% python3 -q
>>> import numpy as np
>>> np.set_printoptions(precision=2, suppress=True, linewidth=160)
>>> def rd(a):
...     return np.round(a, 2) + 0
... 
>>> f = np.array([1, 1, 3]) + 0.5
>>> A = np.outer(f, f) / (f @ f)
>>> rd(A)
array([[0.13, 0.13, 0.31],
       [0.13, 0.13, 0.31],
       [0.31, 0.31, 0.73]])
>>> np.abs(np.diag(np.linalg.qr(A)[1])) > 1e-9
array([ True, False, False])
>>> np.unique(A.round(6), axis=0).shape
(2, 3)
>>> rng = np.random.default_rng(906)
>>> lab = rng.permutation(3)
>>> lab
array([0, 1, 2])
>>> A2 = A[lab][:, lab]
>>> rd(np.diag(A2))
array([0.13, 0.13, 0.73])
>>> np.allclose(A2, A)
True
>>> w, V = np.linalg.eigh(A)
>>> vec = np.array([3, 1, 0])
>>> rd(vec @ A @ vec / (vec @ vec)), rd(w[0]), rd(w[-1])
(np.float64(0.21), np.float64(0.0), np.float64(1.0))
>>> (np.sign(V[:, -1].round(6)) == np.sign(V[0, -1].round(6))).astype(int)
array([1, 1, 1])
>>> rd(np.abs(A).sum(axis=1).max()), rd(np.abs(w).max())
(np.float64(1.36), np.float64(1.0))
>>> data = np.load("test12.npy")
>>> data
array([[ 2,  1,  0],
       [ 2,  3,  0],
       [ 2,  4,  0],
       [ 2,  6,  1],
       [ 2,  6,  3],
       [ 2,  7,  3],
       [ 3,  7,  4],
       [ 3,  9,  4],
       [ 5, 10,  6],
       [ 5, 12,  7],
       [ 6, 13,  8],
       [ 6, 15,  8],
       [ 6, 17, 10],
       [ 7, 17, 12],
       [ 7, 19, 12]])
>>> Xc = data - data.mean(axis=0)
>>> V = np.linalg.svd(Xc)[2][:1]
>>> A2 = Xc - Xc @ V.T @ V
>>> rd(np.cov(Xc @ V.T, rowvar=False))
np.float64(51.87)
>>> C = data[[14, 7]].astype(float)
>>> for _ in range(3):
...     lab = np.linalg.norm(data[:, None] - C, axis=-1).argmin(axis=1)
...     C = np.array([data[lab == j].mean(axis=0) for j in range(2)])
... 
>>> lab
array([1, 1, 1, 1, 1, 1, 1, 1, 1, 0, 0, 0, 0, 0, 0])
>>> rd(C)
array([[ 6.17, 15.5 ,  9.5 ],
       [ 2.56,  5.89,  2.33]])
